% python3 -q
>>> import numpy as np
>>> from numpy import linalg as LA
>>> np.set_printoptions(suppress=True, linewidth=100)
>>> E = np.loadtxt("a.csv", delimiter=",")
>>> E.round(3)
array([[-0.929,  0.331,  3.738, -1.534,  2.757, -0.324],
       [ 0.351, -2.238, -3.579, -0.867,  1.962,  1.568],
       [-0.628, -1.346,  0.915, -2.111,  4.095,  0.855],
       [ 0.93 , -0.527, -3.941,  1.401, -2.48 ,  0.459],
       [ 0.886, -1.109, -4.378,  0.919, -1.5  ,  0.852],
       [-0.693,  1.822,  4.407, -0.067, -0.181, -1.32 ],
       [ 0.845,  0.528, -2.549,  1.962, -3.686, -0.272],
       [ 0.93 , -0.393, -3.805,  1.493, -2.671,  0.367],
       [ 0.214, -2.277, -3.119, -1.153,  2.493,  1.58 ],
       [ 0.513, -2.11 , -4.042, -0.471,  1.216,  1.498],
       [ 0.82 , -1.45 , -4.486,  0.562, -0.788,  1.078],
       [-0.03 , -2.218, -2.166, -1.575,  3.257,  1.515],
       [-0.911,  0.894,  4.248, -1.114,  1.893, -0.708],
       [-0.93 ,  0.424,  3.837, -1.472,  2.629, -0.388],
       [ 0.924, -0.694, -4.093,  1.277, -2.225,  0.572],
       [ 0.731,  1.03 , -1.618,  2.09 , -4.003, -0.628],
       [-0.875,  1.182,  4.412, -0.848,  1.359, -0.901],
       [-0.889,  1.087,  4.366, -0.94 ,  1.543, -0.837],
       [-0.332,  2.246,  3.52 ,  0.908, -2.039, -1.572],
       [-0.875,  1.176,  4.409, -0.854,  1.369, -0.897],
       [-0.681, -1.195,  1.264, -2.108,  4.063,  0.746],
       [-0.268, -2.011, -1.085, -1.883,  3.787,  1.348],
       [ 0.829,  0.616, -2.4  ,  1.992, -3.754, -0.334],
       [-0.871,  1.202,  4.42 , -0.828,  1.317, -0.914],
       [ 0.713,  1.091, -1.49 ,  2.098, -4.028, -0.671],
       [-0.564,  2.047,  4.165,  0.332, -0.949, -1.46 ],
       [ 0.446, -2.175, -3.864, -0.643,  1.541,  1.535],
       [-0.406, -1.815, -0.376, -2.011,  3.99 ,  1.199],
       [-0.542,  2.076,  4.113,  0.394, -1.068, -1.478],
       [-0.863,  1.25 ,  4.439, -0.779,  1.22 , -0.946],
       [-0.856, -0.465,  2.652, -1.94 ,  3.633,  0.228],
       [-0.083, -2.186, -1.941, -1.652,  3.393,  1.487],
       [-0.93 ,  0.412,  3.825, -1.48 ,  2.645, -0.38 ]])
>>> # looks like rank 2
>>> cen = E - E.mean(axis=0)
>>> V = LA.svd(cen)[2][:2]
>>> out = cen - cen @ V.T @ V
>>> np.round(np.diag(V.T @ V), 3)
array([0.035, 0.208, 0.807, 0.178, 0.673, 0.1  ])
>>> W0 = np.load("m.npy")
>>> W0
array([[-6,  5, -6,  5],
       [-6,  7, -6,  7],
       [-6,  5, -6,  5],
       [-6,  7, -6,  7]])
>>> # columns 0 and 2 are equal
>>> out = W0 / np.sqrt((W0 ** 2).mean(axis=1, keepdims=True))
>>> out[2].round(3)
array([-1.086,  0.905, -1.086,  0.905])
>>> W0 - W0.mean(axis=1, keepdims=True)
array([[-5.5,  5.5, -5.5,  5.5],
       [-6.5,  6.5, -6.5,  6.5],
       [-5.5,  5.5, -5.5,  5.5],
       [-6.5,  6.5, -6.5,  6.5]])
>>> arr = np.array([[-4, 9, 2, 3, -5, -7, -2, 2],
...     [0, 7, -8, 8, -3, 0, 9, 8],
...     [0, 0, 2, -7, 4, -5, 3, 8],
...     [0, 0, 0, 7, 6, 3, 8, 9],
...     [0, 0, 0, 0, 5, 2, -1, -6],
...     [0, 0, 0, 0, 0, 9, -1, -4],
...     [0, 0, 0, 0, 0, 0, -2, 5],
...     [0, 0, 0, 0, 0, 0, 0, 6]])
>>> # triangular, det is the product of the diagonal
>>> print(np.round(np.abs(LA.svd(arr)[2][-1]), 3))
[0.907 0.303 0.287 0.057 0.013 0.006 0.03  0.007]
>>> np.argsort(-LA.norm(arr, axis=0).round(6), kind="stable")[:3]
array([7, 3, 5])
>>> LA.cond(arr) > 100
np.True_
>>> out = LA.inv(arr)
>>> print(round(LA.slogdet(arr)[0], 3))
1.0
>>> np.round(LA.inv(out), 3) + 0
array([[-4.,  9.,  2.,  3., -5., -7., -2.,  2.],
       [ 0.,  7., -8.,  8., -3.,  0.,  9.,  8.],
       [ 0.,  0.,  2., -7.,  4., -5.,  3.,  8.],
       [ 0.,  0.,  0.,  7.,  6.,  3.,  8.,  9.],
       [ 0.,  0.,  0.,  0.,  5.,  2., -1., -6.],
       [ 0.,  0.,  0.,  0.,  0.,  9., -1., -4.],
       [ 0.,  0.,  0.,  0.,  0.,  0., -2.,  5.],
       [ 0.,  0.,  0.,  0.,  0.,  0.,  0.,  6.]])
>>> np.round(LA.det(arr) * LA.det(out), 3)
np.float64(1.0)
>>> arr.reshape(-1, 2)
array([[-4,  9],
       [ 2,  3],
       [-5, -7],
       [-2,  2],
       [ 0,  7],
       [-8,  8],
       [-3,  0],
       [ 9,  8],
       [ 0,  0],
       [ 2, -7],
       [ 4, -5],
       [ 3,  8],
       [ 0,  0],
       [ 0,  7],
       [ 6,  3],
       [ 8,  9],
       [ 0,  0],
       [ 0,  0],
       [ 5,  2],
       [-1, -6],
       [ 0,  0],
       [ 0,  0],
       [ 0,  9],
       [-1, -4],
       [ 0,  0],
       [ 0,  0],
       [ 0,  0],
       [-2,  5],
       [ 0,  0],
       [ 0,  0],
       [ 0,  0],
       [ 0,  6]])
>>> arr.ravel(order="F")
array([-4,  0,  0,  0,  0,  0,  0,  0,  9,  7,  0,  0,  0,  0,  0,  0,  2, -8,  2,  0,  0,  0,  0,
        0,  3,  8, -7,  7,  0,  0,  0,  0, -5, -3,  4,  6,  5,  0,  0,  0, -7,  0, -5,  3,  2,  9,
        0,  0, -2,  9,  3,  8, -1, -1, -2,  0,  2,  8,  8,  9, -6, -4,  5,  6])
>>> T = arr.reshape(8, 2, -1)
>>> np.einsum("ihd,ihd->ih", T, T)
array([[110,  82],
       [177, 154],
       [ 53, 114],
       [ 49, 190],
       [  0,  66],
       [  0,  98],
       [  0,  29],
       [  0,  36]])
>>> T.transpose(1, 0, 2)
array([[[-4,  9,  2,  3],
        [ 0,  7, -8,  8],
        [ 0,  0,  2, -7],
        [ 0,  0,  0,  7],
        [ 0,  0,  0,  0],
        [ 0,  0,  0,  0],
        [ 0,  0,  0,  0],
        [ 0,  0,  0,  0]],

       [[-5, -7, -2,  2],
        [-3,  0,  9,  8],
        [ 4, -5,  3,  8],
        [ 6,  3,  8,  9],
        [ 5,  2, -1, -6],
        [ 0,  9, -1, -4],
        [ 0,  0, -2,  5],
        [ 0,  0,  0,  6]]])
>>> np.einsum("ihd,jhd->hij", T, T).shape
(2, 8, 8)
>>> m1 = np.load("block3.npy")
>>> m1
array([[ 1, -3,  0,  0,  3,  0, -1, -3, -2, -3,  0,  3,  0],
       [ 0, -2,  6, -3, -1,  0, -2, -3,  3,  2,  2, -2,  2],
       [ 3, -1,  6, -1, -2, -1,  2,  3,  3, -2,  2,  1,  3],
       [ 1,  3,  6, -3,  3, -2,  0, -2, -3, -3,  2, -1, -1],
       [ 1, -3,  6,  3,  0, -2, -2, -2,  3,  2,  2, -1,  3],
       [ 2,  0, -3, -2,  0,  2, -3, -3,  1, -2, -1, -1, -1],
       [ 3,  1,  9,  1, -3,  0, -3,  1,  1,  2,  3,  0,  2],
       [ 2, -3, -6, -1, -2,  1,  2,  0,  0, -2, -2,  0, -2],
       [ 1,  1, -3, -3,  3,  0,  2, -2, -1, -3, -1, -1,  0]])
>>> gram = m1.T @ m1
>>> print(np.diag(gram))
[ 30  43 279  43  45  14  39  49  43  51  31  18  32]
>>> np.allclose(gram, gram.T)
True
>>> np.round(LA.eigvalsh(gram)[::-1], 3) + 0
array([373.343, 118.842,  73.446,  60.428,  43.338,  27.586,  10.066,   7.898,   2.054,   0.   ,
         0.   ,   0.   ,   0.   ])
>>> np.trace(gram), (m1 ** 2).sum()
(np.int64(717), np.int64(717))
>>> M = np.loadtxt("sample14.csv", delimiter=",")
>>> M.round(3)
array([[ 0.   , -0.18 , -0.151, -0.094,  0.213,  0.197,  0.58 ,  0.201, -0.206, -0.378,  0.481,
        -0.242],
       [ 0.284, -0.003,  0.534,  0.333, -0.362, -0.19 , -0.081,  0.025,  0.124, -0.001,  0.4  ,
        -0.417],
       [ 0.341,  0.293, -0.357,  0.185, -0.025,  0.303, -0.263,  0.092, -0.439,  0.014, -0.216,
        -0.476],
       [ 0.455, -0.239,  0.214, -0.507,  0.333, -0.203, -0.267, -0.325, -0.168, -0.261, -0.043,
        -0.074],
       [-0.398,  0.446,  0.289, -0.44 , -0.278,  0.016, -0.135,  0.068, -0.468, -0.072,  0.194,
         0.055],
       [-0.284,  0.409, -0.056,  0.062,  0.637, -0.228, -0.231, -0.002,  0.277,  0.058,  0.25 ,
        -0.304],
       [-0.057, -0.116,  0.146,  0.179,  0.207,  0.336,  0.073, -0.554, -0.312,  0.531,  0.276,
         0.08 ],
       [ 0.341,  0.248, -0.308, -0.486, -0.216, -0.134,  0.263, -0.036,  0.252,  0.494,  0.199,
        -0.093],
       [ 0.114, -0.127, -0.296,  0.229,  0.033, -0.589, -0.15 ,  0.223, -0.434,  0.138,  0.306,
         0.33 ],
       [ 0.228,  0.151, -0.189,  0.029, -0.082,  0.416, -0.397, -0.049,  0.264, -0.282,  0.471,
         0.422],
       [-0.114,  0.217, -0.301,  0.175, -0.258, -0.297,  0.185, -0.69 , -0.011, -0.387, -0.016,
        -0.06 ],
       [-0.398, -0.545, -0.32 , -0.198, -0.254,  0.031, -0.396, -0.059,  0.081,  0.08 ,  0.171,
        -0.367]])
>>> # columns are unit length and at right angles
>>> np.round(LA.svd(M, compute_uv=False), 3)
array([1., 1., 1., 1., 1., 1., 1., 1., 1., 1., 1., 1.])
>>> np.round(LA.norm(M), 3)
np.float64(3.464)
>>> np.unravel_index(np.abs(M).argmax(), M.shape)
(np.int64(10), np.int64(7))
>>> rng = np.random.default_rng(30)
>>> z = rng.permutation(12)
>>> z
array([ 8,  6,  3,  5,  7,  1,  0,  9, 11,  4, 10,  2])
>>> out = M[z][:, z]
>>> np.round(np.sort(np.abs(LA.eigvals(out))), 3)
array([1., 1., 1., 1., 1., 1., 1., 1., 1., 1., 1., 1.])
>>> out.round(3)
array([[-0.434, -0.15 ,  0.229, -0.589,  0.223, -0.127,  0.114,  0.138,  0.33 ,  0.033,  0.306,
        -0.296],
       [-0.312,  0.073,  0.179,  0.336, -0.554, -0.116, -0.057,  0.531,  0.08 ,  0.207,  0.276,
         0.146],
       [-0.168, -0.267, -0.507, -0.203, -0.325, -0.239,  0.455, -0.261, -0.074,  0.333, -0.043,
         0.214],
       [ 0.277, -0.231,  0.062, -0.228, -0.002,  0.409, -0.284,  0.058, -0.304,  0.637,  0.25 ,
        -0.056],
       [ 0.252,  0.263, -0.486, -0.134, -0.036,  0.248,  0.341,  0.494, -0.093, -0.216,  0.199,
        -0.308],
       [ 0.124, -0.081,  0.333, -0.19 ,  0.025, -0.003,  0.284, -0.001, -0.417, -0.362,  0.4  ,
         0.534],
       [-0.206,  0.58 , -0.094,  0.197,  0.201, -0.18 ,  0.   , -0.378, -0.242,  0.213,  0.481,
        -0.151],
       [ 0.264, -0.397,  0.029,  0.416, -0.049,  0.151,  0.228, -0.282,  0.422, -0.082,  0.471,
        -0.189],
       [ 0.081, -0.396, -0.198,  0.031, -0.059, -0.545, -0.398,  0.08 , -0.367, -0.254,  0.171,
        -0.32 ],
       [-0.468, -0.135, -0.44 ,  0.016,  0.068,  0.446, -0.398, -0.072,  0.055, -0.278,  0.194,
         0.289],
       [-0.011,  0.185,  0.175, -0.297, -0.69 ,  0.217, -0.114, -0.387, -0.06 , -0.258, -0.016,
        -0.301],
       [-0.439, -0.263,  0.185,  0.303,  0.092,  0.293,  0.341,  0.014, -0.476, -0.025, -0.216,
        -0.357]])
>>> left, sigma, VT = LA.svd(W0)
>>> V = VT[:(sigma > 1e-8).sum()]
>>> x = W0[1] + 2 * W0[0] + rng.integers(2) * np.eye(4)[0]
>>> print(x)
[-18.  17. -18.  17.]
>>> print(np.round(V.T @ V, 3) + 0)
[[0.5 0.  0.5 0. ]
 [0.  0.5 0.  0.5]
 [0.5 0.  0.5 0. ]
 [0.  0.5 0.  0.5]]
>>> np.round(LA.norm(x - V.T @ V @ x), 3)
np.float64(0.0)
>>> f, v = M[8], M[0]
>>> np.round(f @ f, 3)
np.float64(1.0)
>>> round(float(f @ v), 3)
-0.0
>>> p = (f @ v) / (f @ f) * f
>>> np.round(v - p, 3) + 0
array([ 0.   , -0.18 , -0.151, -0.094,  0.213,  0.197,  0.58 ,  0.201, -0.206, -0.378,  0.481,
       -0.242])
>>> np.round((v - p) @ f, 3)
np.float64(-0.0)
>>> Q, R = LA.qr(M)
>>> print(Q.shape, R.shape)
(12, 12) (12, 12)
>>> R.round(3) + 0
array([[-1.,  0.,  0.,  0.,  0.,  0.,  0.,  0.,  0.,  0.,  0.,  0.],
       [ 0., -1.,  0.,  0.,  0.,  0.,  0.,  0.,  0.,  0.,  0.,  0.],
       [ 0.,  0.,  1.,  0.,  0.,  0.,  0.,  0.,  0.,  0.,  0.,  0.],
       [ 0.,  0.,  0.,  1.,  0.,  0.,  0.,  0.,  0.,  0.,  0.,  0.],
       [ 0.,  0.,  0.,  0.,  1.,  0.,  0.,  0.,  0.,  0.,  0.,  0.],
       [ 0.,  0.,  0.,  0.,  0., -1.,  0.,  0.,  0.,  0.,  0.,  0.],
       [ 0.,  0.,  0.,  0.,  0.,  0.,  1.,  0.,  0.,  0.,  0.,  0.],
       [ 0.,  0.,  0.,  0.,  0.,  0.,  0.,  1.,  0.,  0.,  0.,  0.],
       [ 0.,  0.,  0.,  0.,  0.,  0.,  0.,  0.,  1.,  0.,  0.,  0.],
       [ 0.,  0.,  0.,  0.,  0.,  0.,  0.,  0.,  0.,  1.,  0.,  0.],
       [ 0.,  0.,  0.,  0.,  0.,  0.,  0.,  0.,  0.,  0.,  1.,  0.],
       [ 0.,  0.,  0.,  0.,  0.,  0.,  0.,  0.,  0.,  0.,  0., -1.]])
